$ python3 -q
>>> import numpy as np
>>> from numpy import linalg as LA
>>> np.set_printoptions(precision=2, suppress=True, linewidth=100)
>>> arr = np.loadtxt("mat.csv", delimiter=",")
>>> arr
array([[ 1.2,  0.2, -1.2,  0.1,  1.2, -0.1, -0.2, -0.8, -0.8, -1.5, -0.7,  1.3,  1.6, -0.9],
       [-0.6, -0.7, -0.5, -0.3, -0.7,  2.6,  2.2,  2.7,  0. ,  1.4,  1.1,  0.2, -0.4,  0.4],
       [ 0.6,  1.5,  0.5,  0.9,  1. ,  0.1,  0.5,  2.1, -1.3,  0.7,  1. ,  0.5, -0.3,  1.4],
       [ 0.1, -1.8,  0.7, -0.5,  0.1, -1.6, -0.7, -2. ,  0.2,  0.9,  1.2, -0.1,  1. , -0.5],
       [ 2. ,  0. ,  1.7,  1.1,  0.2,  0.2,  1.2,  0.6,  1.7, -0.7,  1.6,  0.6,  0.7,  2.6],
       [-1.1,  1.1,  1.3, -3. , -0.6, -0.3,  0. , -0.5,  0.2, -2.9, -0.1,  1.1, -0.3, -1.3],
       [ 1.2, -1.4, -0.7, -1.2,  0. ,  0.3, -1.8, -0.2,  0.6, -0.5,  0.1,  1.1,  0.5, -1.7],
       [-0.2, -1.9,  0.4,  0.8,  1.3, -1.1,  0.7,  1. ,  0.7,  0.5,  0.1, -0.3,  1.1, -0.5],
       [ 1. , -1.1,  1.5,  0.5, -0.7,  1.1,  0.6,  0.7, -1. ,  0.5, -1.5,  0. ,  2. , -0.8],
       [ 0.7, -1.6,  0.5,  0.2,  1.7,  1.7,  0.6, -0.9, -2. , -1.7, -1.4,  1.7, -1.4,  0.1],
       [ 0.6,  1.1,  0. ,  1.1,  0.5, -1. ,  1.1, -0.3, -1.4, -0.5,  0.2, -0.4,  1.3,  1.1],
       [ 0.2, -0.7,  0.2,  0.6, -0.3, -0.6,  0.1,  0.3,  0.5, -2. ,  0.8,  2.4, -0.2,  1.2],
       [-0.8, -1.1, -0.6, -2. , -0.5, -1. ,  3.2, -0.5,  0.4, -0.1,  0.4,  0.5, -0.5, -0.3],
       [-1.6, -0.4,  0.6,  0.5, -1. ,  0.4,  0.1, -0.3,  1.1, -0.9,  1. , -0.3, -0.4,  1.8],
       [ 0.5,  0.2,  1.8, -1.8,  0. , -0.3,  1.7,  0. , -1.3, -0.8, -2.2, -0.4,  0.7, -0.4],
       [ 0. , -1.5, -3.9,  1.5, -0.3, -1.2,  0.6, -1.8, -2.1,  1.8, -1.8,  0.9, -2.7,  4.2],
       [-0.1, -2.6,  0.7, -0.1,  1.7,  0.3,  1.4,  0.9,  0.4, -0.8, -0.4, -1.6,  1.4, -0.7],
       [-0.3,  0.2, -0.8, -1.5,  0.4, -0.3, -1.1,  0.7,  1.7,  1.5, -1. ,  0.8, -0.6, -0.9],
       [-0.9, -0.6, -0.5,  0. ,  1. , -1.4, -2.4,  0.3,  0.4, -1.1, -1.1,  1. , -1.1, -0.3],
       [-0.8, -0.2,  0.5, -0.8, -1.5, -0.2,  0.1, -1.3,  0.5, -0.2,  0. , -0.8,  1.3,  0.5],
       [-0.7, -1.3,  0. , -0.8,  0. ,  0.7, -0.3, -0.3, -1. ,  0.8,  0. , -1.7,  1.1, -0.1],
       [-2.1, -0.1,  0.4,  0.2,  1.1, -1. , -0.4,  0.4,  2. , -1. ,  1.1,  0.4, -0.5,  0.6],
       [-0.2, -0.3,  0.5,  1. , -0.7,  0.1, -0.8,  1. , -0.4, -1.3,  0.2,  0.1,  0. ,  0. ],
       [-1.4,  1.5,  1.4,  1.1, -0.1,  0.4, -1. ,  0.5, -0.5,  1.2,  0.5, -0.3, -1.7,  0.9],
       [-0.8, -0.4, -0.4, -1.1,  1.7, -1.2, -0.4,  0.2, -1.6,  1.6,  0.7,  0.5,  1.3, -0.5],
       [ 0.3, -0.7, -0.4, -0.4, -1.2, -0.2, -0.3,  1. , -0.3,  0. , -0.8, -0.2, -1.8, -2. ],
       [-1. , -1.8,  0.2,  0.2, -0.3,  0.2,  0.5,  0.7,  0.4, -0.8, -0.7,  2. , -1.1,  0.4],
       [ 0. , -1.4,  1.5, -2.3,  1.7, -1. , -0.9, -2.8,  2. ,  0. ,  0.5, -0.8, -1.2,  0.9],
       [-0.2, -1.3, -0.7, -1.3,  0.1,  0.5, -0.7, -0.4, -0.5,  0.1,  1.2,  0.3,  0.7,  1.3],
       [-0.5, -0.9,  1. , -0.8, -1. , -0.1, -2.2, -0.9,  0.8,  1.5,  0.6,  0.2, -1.3, -1.1]])
>>> idx = arr[:, 11] > np.median(arr[:, 11])
>>> u = arr[idx].mean(axis=0) - arr[~idx].mean(axis=0)
>>> idx.astype(int)
array([1, 0, 1, 0, 1, 1, 1, 0, 0, 1, 0, 1, 1, 0, 0, 1, 0, 1, 1, 0, 0, 1, 0, 0, 1, 0, 1, 0, 1, 0])
>>> ((arr - arr.mean(axis=0)) @ u > 0).astype(int)
array([1, 0, 1, 0, 1, 1, 1, 0, 0, 1, 0, 1, 1, 0, 0, 1, 0, 1, 1, 0, 0, 1, 0, 0, 1, 0, 1, 0, 1, 0])
>>> (((arr - arr.mean(axis=0)) @ u > 0) == idx).mean()
np.float64(1.0)
>>> np.argsort(-np.abs(u).round(6), kind="stable")
array([11,  2,  9,  4, 12, 13,  5,  1,  3,  0,  6, 10,  7,  8])
>>> T = np.stack([arr, 2 * arr, arr[::-1]])
>>> LA.norm(T, axis=(1, 2))
array([22.44, 44.88, 22.44])
>>> T.shape
(3, 30, 14)
>>> Xs = (arr - arr.mean(axis=0)) / arr.std(axis=0)
>>> Xs.std(axis=0)
array([1., 1., 1., 1., 1., 1., 1., 1., 1., 1., 1., 1., 1., 1.])
>>> np.argwhere(np.abs(Xs) > 2)
array([[ 1,  5],
       [ 1,  7],
       [ 2,  1],
       [ 4,  0],
       [ 5,  3],
       [ 5,  9],
       [ 9,  5],
       [11, 11],
       [12,  6],
       [14, 10],
       [15,  2],
       [15, 12],
       [15, 13],
       [16, 11],
       [18,  6],
       [20, 11],
       [21,  0],
       [23,  1],
       [27,  7]])
>>> c = LA.lstsq(np.delete(Xs, 5, axis=1), Xs[:, 5])[0]
>>> c
array([ 0.21, -0.33,  0.28, -0.28, -0.26, -0.1 ,  0.63, -0.37, -0.1 ,  0.07, -0.06, -0.14,  0.24])
>>> round(float(1 - np.var(Xs[:, 5] - np.delete(Xs, 5, axis=1) @ c)), 2)
0.43
>>> np.abs(c).argmax()
np.int64(6)
>>> proj = arr @ LA.solve(arr.T @ arr, arr.T)
>>> round(np.trace(proj), 2)
np.float64(14.0)
>>> mat = np.arange(156).reshape(12, 13) + 4
>>> mat
array([[  4,   5,   6,   7,   8,   9,  10,  11,  12,  13,  14,  15,  16],
       [ 17,  18,  19,  20,  21,  22,  23,  24,  25,  26,  27,  28,  29],
       [ 30,  31,  32,  33,  34,  35,  36,  37,  38,  39,  40,  41,  42],
       [ 43,  44,  45,  46,  47,  48,  49,  50,  51,  52,  53,  54,  55],
       [ 56,  57,  58,  59,  60,  61,  62,  63,  64,  65,  66,  67,  68],
       [ 69,  70,  71,  72,  73,  74,  75,  76,  77,  78,  79,  80,  81],
       [ 82,  83,  84,  85,  86,  87,  88,  89,  90,  91,  92,  93,  94],
       [ 95,  96,  97,  98,  99, 100, 101, 102, 103, 104, 105, 106, 107],
       [108, 109, 110, 111, 112, 113, 114, 115, 116, 117, 118, 119, 120],
       [121, 122, 123, 124, 125, 126, 127, 128, 129, 130, 131, 132, 133],
       [134, 135, 136, 137, 138, 139, 140, 141, 142, 143, 144, 145, 146],
       [147, 148, 149, 150, 151, 152, 153, 154, 155, 156, 157, 158, 159]])
>>> U, sv, vt = LA.svd(mat)
>>> np.argmax(sv[:-1] / (sv[1:] + 1e-6)) + 1
np.int64(2)
>>> sv.round(2) + 0
array([1162.77,   22.53,    0.  ,    0.  ,    0.  ,    0.  ,    0.  ,    0.  ,    0.  ,    0.  ,
          0.  ,    0.  ])
>>> B = U[:, :2] @ np.diag(sv[:2]) @ vt[:2]
>>> np.round(LA.norm(mat - B) / LA.norm(mat), 2)
np.float64(0.0)
>>> LA.matrix_rank(mat, rtol=0.05)
np.int64(1)
>>> round(np.abs(mat - B).max(), 2)
np.float64(0.0)
>>> LA.matrix_rank(mat, rtol=0.1)
np.int64(1)
>>> np.argsort(-LA.norm(mat, axis=0).round(6), kind="stable")[:3]
array([12, 11, 10])
>>> t = np.radians(45)
>>> Rm = np.eye(13)
>>> Rm[10, 10] = Rm[11, 11] = np.cos(t)
>>> Rm[10, 11], Rm[11, 10] = -np.sin(t), np.sin(t)
>>> B = mat @ Rm.T
>>> np.round(LA.svd(mat, compute_uv=False), 2) + 0, np.round(LA.svd(B, compute_uv=False), 2) + 0
(array([1162.77,   22.53,    0.  ,    0.  ,    0.  ,    0.  ,    0.  ,    0.  ,    0.  ,    0.  ,
          0.  ,    0.  ]), array([1162.77,   22.53,    0.  ,    0.  ,    0.  ,    0.  ,    0.  ,    0.  ,    0.  ,    0.  ,
          0.  ,    0.  ]))
>>> np.allclose(mat @ mat.T, B @ B.T)
True
>>> def softmax(z):
...     e = np.exp(z - z.max(axis=-1, keepdims=True))
...     return e / e.sum(axis=-1, keepdims=True)
... 
>>> softmax(mat).sum(axis=1)
array([1., 1., 1., 1., 1., 1., 1., 1., 1., 1., 1., 1.])
>>> np.round(softmax(10 * mat[0]), 2) + 0
array([0., 0., 0., 0., 0., 0., 0., 0., 0., 0., 0., 0., 1.])
>>> np.round(softmax(mat[0] + -1), 2) + 0
array([0.  , 0.  , 0.  , 0.  , 0.  , 0.  , 0.  , 0.  , 0.01, 0.03, 0.09, 0.23, 0.63])
>>> att = mat @ mat.T / np.sqrt(13)
>>> softmax(att).round(6).argmax(axis=1)
array([11, 11, 11, 11, 11, 11, 11, 11, 11, 11, 11, 11])
>>> softmax(att + np.triu(np.full(att.shape, -np.inf), 1))
array([[1., 0., 0., 0., 0., 0., 0., 0., 0., 0., 0., 0.],
       [0., 1., 0., 0., 0., 0., 0., 0., 0., 0., 0., 0.],
       [0., 0., 1., 0., 0., 0., 0., 0., 0., 0., 0., 0.],
       [0., 0., 0., 1., 0., 0., 0., 0., 0., 0., 0., 0.],
       [0., 0., 0., 0., 1., 0., 0., 0., 0., 0., 0., 0.],
       [0., 0., 0., 0., 0., 1., 0., 0., 0., 0., 0., 0.],
       [0., 0., 0., 0., 0., 0., 1., 0., 0., 0., 0., 0.],
       [0., 0., 0., 0., 0., 0., 0., 1., 0., 0., 0., 0.],
       [0., 0., 0., 0., 0., 0., 0., 0., 1., 0., 0., 0.],
       [0., 0., 0., 0., 0., 0., 0., 0., 0., 1., 0., 0.],
       [0., 0., 0., 0., 0., 0., 0., 0., 0., 0., 1., 0.],
       [0., 0., 0., 0., 0., 0., 0., 0., 0., 0., 0., 1.]])
